% python3 -q
>>> import numpy as np
>>> np.set_printoptions(precision=2, suppress=True, linewidth=100, sign=" ")
>>> mat = np.load("test0.npy")
>>> mat
array([[-1.,  3., -4.,  4.,  0.,  0.],
       [ 5.,  5., -5., -5.,  0.,  0.],
       [-1.,  2., -5.,  4.,  0.,  0.],
       [-3., -1.,  4., -3.,  0.,  0.],
       [ 0.,  0.,  0.,  0.,  3.,  0.],
       [ 0.,  0.,  0.,  0.,  2.,  3.]])
>>> # 2 groups of indices that never mix
>>> Y = np.linalg.inv(mat)
>>> round(float(np.linalg.det(mat) * np.linalg.det(Y)), 2)
1.0
>>> np.linalg.det(mat) * Y
array([[ -270.,    -9.,   765.,   675.,    -0.,    -0.],
       [-1485.,  -135.,  1215.,  -135.,    -0.,    -0.],
       [-1080.,   135.,  1350.,   135.,    -0.,    -0.],
       [ -675.,   234.,   630.,   405.,     0.,     0.],
       [   -0.,    -0.,    -0.,    -0.,  -855.,    -0.],
       [   -0.,    -0.,    -0.,    -0.,   570.,  -855.]])
>>> round(float(np.linalg.cond(mat)), 2)
12.69
>>> np.round(mat @ Y, 2) + 0
array([[ 1.,  0.,  0.,  0.,  0.,  0.],
       [ 0.,  1.,  0.,  0.,  0.,  0.],
       [ 0.,  0.,  1.,  0.,  0.,  0.],
       [ 0.,  0.,  0.,  1.,  0.,  0.],
       [ 0.,  0.,  0.,  0.,  1.,  0.],
       [ 0.,  0.,  0.,  0.,  0.,  1.]])
>>> np.linalg.inv(Y)
array([[-1.,  3., -4.,  4.,  0.,  0.],
       [ 5.,  5., -5., -5., -0., -0.],
       [-1.,  2., -5.,  4., -0., -0.],
       [-3., -1.,  4., -3.,  0.,  0.],
       [ 0.,  0.,  0.,  0.,  3.,  0.],
       [ 0.,  0.,  0.,  0.,  2.,  3.]])
>>> def softmax(z):
...     e = np.exp(z - z.max(axis=-1, keepdims=True))
...     return e / e.sum(axis=-1, keepdims=True)
... 
>>> np.round(softmax(mat[1]), 2) + 0
array([ 0.5,  0.5,  0. ,  0. ,  0. ,  0. ])
>>> np.round(softmax(mat[1] + 5), 2) + 0
array([ 0.5,  0.5,  0. ,  0. ,  0. ,  0. ])
>>> np.round(softmax(10 * mat[1]), 2) + 0
array([ 0.5,  0.5,  0. ,  0. ,  0. ,  0. ])
>>> scores = mat @ mat.T / np.sqrt(6)
>>> softmax(scores).round(6).argmax(axis=1)
array([ 2,  1,  2,  3,  4,  5])
>>> np.round(softmax(scores), 2) + 0
array([[ 0.4 ,  0.  ,  0.6 ,  0.  ,  0.  ,  0.  ],
       [ 0.  ,  1.  ,  0.  ,  0.  ,  0.  ,  0.  ],
       [ 0.23,  0.  ,  0.77,  0.  ,  0.  ,  0.  ],
       [ 0.  ,  0.  ,  0.  ,  1.  ,  0.  ,  0.  ],
       [ 0.02,  0.02,  0.02,  0.02,  0.72,  0.21],
       [ 0.  ,  0.  ,  0.  ,  0.  ,  0.05,  0.93]])
>>> np.round(softmax(scores)[1] @ mat, 2) + 0
array([ 5.,  5., -5., -5.,  0.,  0.])
>>> rng = np.random.default_rng(247)
>>> lab = rng.permutation(6)
>>> lab
array([ 5,  0,  1,  3,  4,  2])
>>> Y = mat[lab][:, lab]
>>> np.trace(Y)
np.float64(2.0)
>>> np.allclose(Y, mat)
False
>>> np.diag(Y)
array([ 3., -1.,  5., -3.,  3., -5.])
>>> np.sort(np.abs(np.linalg.eigvals(Y)))
array([ 2.43,  2.43,  3.  ,  3.  ,  6.57,  7.38])
>>> (mat - mat.T) / 2
array([[ 0. , -1. , -1.5,  3.5,  0. ,  0. ],
       [ 1. ,  0. , -3.5, -2. ,  0. ,  0. ],
       [ 1.5,  3.5,  0. ,  0. ,  0. ,  0. ],
       [-3.5,  2. ,  0. ,  0. ,  0. ,  0. ],
       [ 0. ,  0. ,  0. ,  0. ,  0. , -1. ],
       [ 0. ,  0. ,  0. ,  0. ,  1. ,  0. ]])
>>> mat @ mat
array([[  8.,   0.,  25., -47.,   0.,   0.],
       [ 40.,  35., -40., -10.,   0.,   0.],
       [  4.,  -7.,  35., -46.,   0.,   0.],
       [  3.,  -3., -15.,  18.,   0.,   0.],
       [  0.,   0.,   0.,   0.,   9.,   0.],
       [  0.,   0.,   0.,   0.,  12.,   9.]])
>>> np.trace(mat)
np.float64(2.0)
>>> round(float(np.linalg.det(mat)), 2)
-2565.0
>>> (mat + mat.T) / 2
array([[-1. ,  4. , -2.5,  0.5,  0. ,  0. ],
       [ 4. ,  5. , -1.5, -3. ,  0. ,  0. ],
       [-2.5, -1.5, -5. ,  4. ,  0. ,  0. ],
       [ 0.5, -3. ,  4. , -3. ,  0. ,  0. ],
       [ 0. ,  0. ,  0. ,  0. ,  3. ,  1. ],
       [ 0. ,  0. ,  0. ,  0. ,  1. ,  3. ]])
>>> m1 = np.loadtxt("run13.csv", delimiter=",")
>>> m1
array([[  0.92,   1.96,  -0.08,  -1.46,  -1.23,   2.47,  -0.69,  -4.03,   3.58],
       [  2.99,   0.58,   1.99,   4.89,   1.94,   3.01,   8.83,   0.02,   6.47],
       [  0.78,  -3.39,  -0.22,   3.14,   1.07,  -0.91,   6.2 ,  -0.15,   2.97],
       [  0.21,  -4.94,  -0.79,   3.21,   1.1 ,  -2.22,   6.31,   0.18,   2.05],
       [  4.73,   3.77,   3.73,   5.58,   2.29,   5.22,   9.87,   2.18,   8.62],
       [ -5.78, -10.51,  -6.78,  -4.95,  -2.98,  -7.61,  -5.93,  -8.94,  -5.68],
       [  0.36,  -2.88,  -0.64,   2.17,   0.59,  -0.09,   4.76,  -2.95,   2.93],
       [  4.68,   1.08,   3.68,   7.05,   3.02,   2.18,  12.07,   7.35,   7.44],
       [  0.86,   1.2 ,  -0.14,  -1.57,  -1.29,   0.95,  -0.86,  -1.16,   2.76],
       [ -7.97, -12.92,  -8.97,  -8.34,  -4.67, -10.96, -11.02,  -9.26,  -9.3 ],
       [  0.32,  -2.55,  -0.68,   1.48,   0.24,  -0.36,   3.72,  -2.23,   2.6 ],
       [ -0.89,  -5.27,  -1.89,   1.09,   0.05,  -2.75,   3.14,  -2.11,   0.71],
       [ -2.21,  -6.34,  -3.21,  -1.88,  -1.44,  -5.38,  -1.32,  -0.63,  -2.01],
       [  4.26,   3.12,   3.26,   5.24,   2.12,   4.81,   9.37,   1.3 ,   8.1 ],
       [  0.8 ,   0.33,  -0.2 ,  -0.99,  -0.99,   0.27,   0.02,  -0.35,   2.54],
       [  2.02,  -2.43,   1.02,   4.4 ,   1.7 ,  -0.82,   8.1 ,   4.03,   3.95],
       [ -2.92,  -6.04,  -3.92,  -2.96,  -1.98,  -4.27,  -2.94,  -5.15,  -2.08],
       [ -1.45,  -4.7 ,  -2.45,  -0.56,  -0.78,  -2.38,   0.65,  -4.28,   0.19],
       [  1.96,  -0.79,   0.96,   2.81,   0.9 ,   0.26,   5.71,   2.41,   4.06],
       [ -6.68, -11.19,  -7.68,  -6.71,  -3.86,  -8.9 ,  -8.57,  -9.09,  -7.22],
       [  1.58,  -0.33,   0.58,   1.83,   0.42,   0.86,   4.25,   0.18,   3.93],
       [  1.48,  -1.03,   0.48,   0.83,  -0.08,  -1.74,   2.75,   5.48,   2.32],
       [  4.49,   3.37,   3.49,   5.02,   2.01,   4.28,   9.02,   3.4 ,   7.89],
       [  0.25,  -4.59,  -0.75,   3.25,   1.12,  -1.56,   6.37,  -0.99,   2.41],
       [  2.55,   2.07,   1.55,   3.5 ,   1.25,   5.22,   6.75,  -5.48,   7.01],
       [ -0.66,  -5.19,  -1.66,   2.32,   0.66,  -1.42,   4.98,  -4.47,   1.79],
       [  0.27,  -1.1 ,  -0.73,   0.13,  -0.44,   0.68,   1.69,  -3.85,   2.76],
       [  0.77,  -2.35,  -0.23,   2.5 ,   0.75,   0.23,   5.24,  -2.11,   3.37]])
>>> # null space of dimension 5
>>> r = np.linalg.matrix_rank(m1)
>>> r
np.int64(4)
>>> N = np.linalg.svd(m1)[2][r:].T
>>> [int(np.linalg.matrix_rank(m1[:i])) for i in range(1, len(m1) + 1)]
[1, 2, 3, 4, 4, 4, 4, 4, 4, 4, 4, 4, 4, 4, 4, 4, 4, 4, 4, 4, 4, 4, 4, 4, 4, 4, 4, 4]
>>> [int(np.linalg.matrix_rank(np.delete(m1, i, axis=0))) for i in range(28)]
[4, 4, 4, 4, 4, 4, 4, 4, 4, 4, 4, 4, 4, 4, 4, 4, 4, 4, 4, 4, 4, 4, 4, 4, 4, 4, 4, 4]
>>> np.allclose(m1 @ N, 0)
True
>>> np.linalg.matrix_rank(m1.T @ m1), np.linalg.matrix_rank(m1 @ m1.T)
(np.int64(4), np.int64(4))
>>> F = np.loadtxt("data.csv", delimiter=",")
>>> F
array([[ 0.,  0.,  1.,  1.,  1.,  1.,  0.],
       [ 0.,  0.,  0.,  0.,  0.,  0.,  1.],
       [ 1.,  0.,  0.,  1.,  1.,  1.,  0.],
       [ 1.,  0.,  1.,  0.,  1.,  1.,  0.],
       [ 1.,  0.,  1.,  1.,  0.,  0.,  0.],
       [ 1.,  0.,  1.,  1.,  0.,  0.,  0.],
       [ 0.,  1.,  0.,  0.,  0.,  0.,  0.]])
>>> U, sig, Vt = np.linalg.svd(F, full_matrices=False)
>>> U.shape, sig.shape, Vt.shape
((7, 7), (7,), (7, 7))
>>> round(float(np.sqrt((sig ** 2).sum())), 2), np.round(np.linalg.norm(F), 2)
(4.47, np.float64(4.47))
>>> U, sig, Vt = np.linalg.svd(F)
>>> vecs = Vt[:(sig > 1e-8).sum()]
>>> vec = F[0] + -1 * F[1] + rng.integers(2) * np.eye(7)[4]
>>> vec
array([ 0.,  0.,  1.,  1.,  2.,  1., -1.])
>>> np.allclose(vecs.T @ vecs @ vec, vec)
False
>>> np.linalg.matrix_rank(np.vstack([F, vec]))
np.int64(7)
>>> np.diag(vecs.T @ vecs)
array([ 1. ,  1. ,  1. ,  1. ,  0.5,  0.5,  1. ])
>>> np.round(np.linalg.norm(vec - vecs.T @ vecs @ vec), 2)
np.float64(0.71)
